In [1]: import numpy as np

In [2]: from numpy import linalg as LA

In [3]: np.set_printoptions(precision=1, suppress=True, linewidth=140, floatmode="fixed")

In [4]: J = np.loadtxt("out4.csv", delimiter=",")

In [5]: J
Out[5]: 
array([[ 7.3, 14.9,  0.1,  4.4],
       [ 8.7, 15.2,  1.8,  6.6],
       [ 9.8, 15.6,  0.9,  6.4],
       [ 8.5, 15.2, -0.2,  5.3],
       [ 8.5, 15.7, -1.6,  5.2],
       [10.3, 15.8, -1.9,  5.2],
       [11.0, 14.4,  0.1,  5.6],
       [ 9.9, 15.8, -0.8,  5.1],
       [10.2, 14.4, -1.2,  5.0],
       [10.4, 14.5,  0.7,  5.8],
       [ 9.0, 15.7, -0.8,  2.7],
       [11.3, 15.4,  0.5,  4.2],
       [10.1, 14.0, -0.8,  5.5],
       [10.7, 14.4,  0.8,  3.5],
       [ 8.9, 14.3, -0.3,  5.5]])

In [6]: Uu, sig, Vt = LA.svd(J)

In [7]: np.argmax(sig[:-1] / (sig[1:] + 1e-6)) + 1
Out[7]: np.int64(1)

In [8]: M2 = Uu[:, :1] @ np.diag(sig[:1]) @ Vt[:1]

In [9]: round(float(LA.norm(J - M2) / LA.norm(J)), 1)
Out[9]: 0.1

In [10]: np.round(LA.norm(J - M2, 2), 1), round(sig[1], 1)
Out[10]: (np.float64(4.3), np.float64(4.3))

In [11]: Ac = J - J.mean(axis=0)

In [12]: evecs = LA.svd(Ac)[2][:1]

In [13]: M2 = Ac - Ac @ evecs.T @ evecs

In [14]: (Ac @ evecs.T).std(axis=0)
Out[14]: array([1.1])

In [15]: np.round(np.diag(evecs.T @ evecs), 1) + 0
Out[15]: array([0.2, 0.0, 0.4, 0.3])

In [16]: gram = np.cov(J, rowvar=False)

In [17]: print(J.std(axis=0))
[1.1 0.6 1.0 1.0]

In [18]: np.argwhere(np.triu(np.abs(np.corrcoef(J.T)) > 0.8, 1))
Out[18]: array([], shape=(0, 2), dtype=int64)

In [19]: LA.eigvalsh(gram)[::-1]
Out[19]: array([1.4, 1.2, 0.8, 0.4])

In [20]: np.median(J, axis=0)
Out[20]: array([ 9.9, 15.2, -0.2,  5.2])

In [21]: Uu, sig, Vt = LA.svd(J, full_matrices=False)

In [22]: np.round(Vt @ Vt.T, 1) + 0
Out[22]: 
array([[1.0, 0.0, 0.0, 0.0],
       [0.0, 1.0, 0.0, 0.0],
       [0.0, 0.0, 1.0, 0.0],
       [0.0, 0.0, 0.0, 1.0]])

In [23]: np.round(sig / sig[0], 1) + 0
Out[23]: array([1.0, 0.1, 0.1, 0.0])

In [24]: print(np.abs(Uu[:, 0]).round(6).argmax())
5

In [25]: sig
Out[25]: array([71.9,  4.3,  4.0,  3.2])

In [26]: np.round(Uu.T @ Uu, 1) + 0
Out[26]: 
array([[1.0, 0.0, 0.0, 0.0],
       [0.0, 1.0, 0.0, 0.0],
       [0.0, 0.0, 1.0, 0.0],
       [0.0, 0.0, 0.0, 1.0]])

In [27]: Uu.shape, sig.shape, Vt.shape
Out[27]: ((15, 4), (4,), (4, 4))

In [28]: M = np.load("test19.npy")

In [29]: print(M)
[[0 3 3]
 [0 5 4]
 [1 9 1]
 [0 7 5]
 [0 7 5]
 [0 7 0]
 [0 5 0]
 [0 9 0]
 [0 5 0]
 [0 9 0]
 [0 7 0]
 [0 7 0]
 [0 3 0]
 [0 5 0]
 [0 3 0]
 [0 7 0]
 [0 5 0]
 [0 7 0]
 [0 3 3]
 [0 7 0]
 [1 9 1]
 [0 3 0]
 [1 9 1]
 [0 5 0]
 [0 3 3]
 [0 7 0]]

In [30]: idx = M[:, 1] > np.median(M[:, 1])

In [31]: u = M[idx].mean(axis=0) - M[~idx].mean(axis=0)

In [32]: ((M - M.mean(axis=0)) @ u > 0).astype(int)
Out[32]: array([0, 0, 1, 1, 1, 1, 0, 1, 0, 1, 1, 1, 0, 0, 0, 1, 0, 1, 0, 1, 1, 0, 1, 0, 0, 1])

In [33]: print(np.argsort(-np.abs(u).round(6), kind="stable"))
[1 0 2]

In [34]: def softmax(z):
    ...:     e = np.exp(z - z.max(axis=-1, keepdims=True))
    ...:     return e / e.sum(axis=-1, keepdims=True)
    ...: 

In [35]: print(np.round(softmax(M[14]), 1) + 0)
[0.0 0.9 0.0]

In [36]: softmax(M).sum(axis=1)
Out[36]: array([1.0, 1.0, 1.0, 1.0, 1.0, 1.0, 1.0, 1.0, 1.0, 1.0, 1.0, 1.0, 1.0, 1.0, 1.0, 1.0, 1.0, 1.0, 1.0, 1.0, 1.0, 1.0, 1.0, 1.0, 1.0, 1.0])

In [37]: print(np.round(softmax(10 * M[14]), 1) + 0)
[0.0 1.0 0.0]

In [38]: np.round(softmax(M[14] + 3), 1) + 0
Out[38]: array([0.0, 0.9, 0.0])

In [39]: att = M @ M.T / np.sqrt(3)

In [40]: softmax(att).round(6).argmax(axis=1)
Out[40]: array([3, 3, 2, 3, 3, 2, 2, 2, 2, 2, 2, 2, 2, 2, 2, 2, 2, 2, 3, 2, 2, 2, 2, 2, 3, 2])
